$ python -q
>>> import numpy as np
>>> import numpy.linalg as la
>>> np.set_printoptions(suppress=True, linewidth=160)
>>> mat = np.loadtxt("arr.csv", delimiter=",")
>>> mat
array([[ 1.,  0., -4., -2.],
       [-2., -2.,  4., -3.],
       [-5.,  1., -2.,  2.],
       [ 1.,  2.,  0., -1.],
       [-5.,  1., -2.,  2.],
       [ 2.,  4.,  3.,  4.],
       [-3.,  1.,  1., -3.],
       [ 0.,  4.,  0.,  3.],
       [ 5.,  5., -5.,  4.],
       [-5.,  0., -5., -1.],
       [ 2., -3.,  5.,  0.],
       [ 0.,  2.,  0., -5.]])
>>> f = np.array([-3, -3, 2])
>>> np.correlate(mat[7], mat[11], "full")
array([  0., -20.,   0.,  -7.,   0.,   6.,   0.])
>>> K = np.load("x.npy")
>>> K.round(2)
array([[-68.92, -31.62,  19.51,  -7.46],
       [-68.49, -31.3 ,  19.44,  -7.39],
       [-53.2 , -19.92,  16.81,  -4.86],
       [-47.38, -15.81,  15.7 ,  -3.97],
       [-44.27, -13.66,  15.08,  -3.52],
       [-37.81,  -9.37,  13.72,  -2.63],
       [-32.16,  -5.8 ,  12.44,  -1.91],
       [-29.  ,  -3.9 ,  11.68,  -1.54],
       [-26.38,  -2.39,  11.02,  -1.25],
       [-12.52,   4.2 ,   6.92,  -0.11],
       [ -7.78,   5.52,   5.12,   0.06],
       [ -5.66,   5.78,   4.19,   0.07],
       [ -4.56,   5.78,   3.66,   0.05],
       [ -1.97,   5.19,   2.21,  -0.06],
       [ -1.63,   5.  ,   1.99,  -0.08],
       [ -0.07,   3.  ,   0.64,  -0.23],
       [ -0.05,   2.93,   0.61,  -0.23],
       [  0.13,   2.08,   0.31,  -0.23],
       [  0.09,   0.49,   0.02,  -0.09],
       [  0.09,   0.47,   0.02,  -0.09],
       [  0.06,   0.32,   0.01,  -0.06],
       [ -0.33,  -1.08,   0.12,   0.36],
       [ -1.25,  -2.23,   1.44,   2.1 ],
       [ -1.18,   0.76,   5.11,   6.48],
       [ -0.92,   1.87,   5.95,   7.49],
       [  0.58,   6.74,   9.02,  11.27],
       [  1.98,  10.6 ,  11.12,  13.9 ],
       [  3.52,  14.54,  13.09,  16.42],
       [  8.01,  25.09,  17.85,  22.66],
       [ 10.  ,  29.51,  19.7 ,  25.14],
       [ 12.11,  34.07,  21.54,  27.64],
       [ 14.69,  39.52,  23.67,  30.56],
       [ 17.65,  45.64,  26.  ,  33.77],
       [ 17.86,  46.09,  26.16,  34.01],
       [ 28.86,  67.95,  33.95,  45.04]])
>>> gram = np.cov(K, rowvar=False)
>>> np.round(np.median(K, axis=0), 2)
array([-0.92,  2.93, 11.02, -0.06])
>>> gram.shape
(4, 4)
>>> gram.round(2)
array([[578.06, 428.43,  -7.29, 233.26],
       [428.43, 444.43,  93.88, 272.46],
       [ -7.29,  93.88,  84.67,  85.22],
       [233.26, 272.46,  85.22, 187.49]])
